% python3 -q
>>> import numpy as np
>>> np.set_printoptions(precision=2, suppress=True, linewidth=200)
>>> def rnd(a):
...     return np.round(a, 2) + 0
... 
>>> feats = np.loadtxt("sample18.csv", delimiter=",")
>>> feats
array([[-2., -2.,  0.],
       [-2.,  3., -2.],
       [ 0., -2., -1.]])
>>> evals, vecs = np.linalg.eigvalsh(feats)
Traceback (most recent call last):
  File "<python-input-5>", line 1, in <module>
    evals, vecs = np.linalg.eigvalsh(feats)
    ^^^^^^^^^^^
ValueError: too many values to unpack (expected 2)
>>> evals, vecs = np.linalg.eigh(feats)
>>> np.abs(vecs[:, -1]).round(6).argmax()
np.int64(1)
>>> rnd(np.linalg.svd(feats, compute_uv=False))
array([4.37, 3.  , 1.37])
>>> rnd(vecs.T @ feats @ vecs)
array([[-3.  ,  0.  ,  0.  ],
       [ 0.  , -1.37,  0.  ],
       [ 0.  ,  0.  ,  4.37]])
>>> evals, vecs = np.linalg.eigh(feats)
>>> x0 = np.array([3, 2, 0])
>>> rnd(x0 @ feats @ x0 / (x0 @ x0)), evals[0], rnd(evals[-1])
(np.float64(-2.31), np.float64(-3.0), np.float64(4.37))
>>> print(rnd(vecs * np.abs(evals) @ vecs.T))
[[ 2.7  -0.22  0.83]
 [-0.22  4.07 -0.63]
 [ 0.83 -0.63  1.98]]
>>> (np.sign(vecs[:, -1].round(6)) == np.sign(vecs[0, -1].round(6))).astype(int)
array([1, 0, 1])
>>> rnd(np.linalg.eigvalsh(feats[1:, 1:]))
array([-1.83,  3.83])
>>> rnd(vecs * np.maximum(evals, 0) @ vecs.T)
array([[ 0.35, -1.11,  0.41],
       [-1.11,  3.53, -1.32],
       [ 0.41, -1.32,  0.49]])
>>> np.abs(feats).sum(axis=1).max(), rnd(np.abs(evals).max())
(np.float64(7.0), np.float64(4.37))
>>> x0 @ feats @ x0
np.float64(-30.0)
>>> rnd(np.linalg.eigvals(feats))
array([ 4.37, -3.  , -1.37])
>>> print(rnd(np.poly(feats)))
[  1.   0. -15. -18.]
>>> rnd(np.linalg.eigvals(feats).sum().real)
np.float64(0.0)
>>> print(rnd(np.linalg.det(feats.T)))
18.0
>>> np.einsum("ii->", feats)
np.float64(0.0)
>>> E = np.load("x.npy")
>>> rnd(E)
array([[-4.8 , -8.19, -3.15],
       [-4.61, -3.7 ,  8.06],
       [ 4.16,  7.81,  4.65],
       [ 0.44, -2.94, -9.55],
       [-1.68, -5.51, -8.18],
       [-2.93, -0.7 ,  9.54],
       [-4.26, -7.88, -4.45],
       [-0.34, -3.94, -9.19],
       [-5.69, -6.32,  5.26],
       [-5.33, -8.33, -1.48],
       [-4.04, -2.6 ,  8.77],
       [ 4.19,  7.83,  4.6 ],
       [-3.37, -1.42,  9.31],
       [-5.91, -7.52,  2.91],
       [ 3.13,  1.03, -9.44],
       [-5.72, -8.19,  0.39],
       [ 5.04,  8.28,  2.48],
       [ 2.27, -0.33, -9.73]])
>>> Xs = E - E.mean(axis=0)
>>> vecs = np.linalg.svd(Xs)[2][:2]
>>> Y = Xs - Xs @ vecs.T @ vecs
>>> np.linalg.norm(Y, axis=1).round(6).argmax()
np.int64(0)
>>> rnd(np.linalg.norm(Y) / np.linalg.norm(Xs))
np.float64(0.0)
>>> print(rnd(Y.std(axis=0)))
[0. 0. 0.]
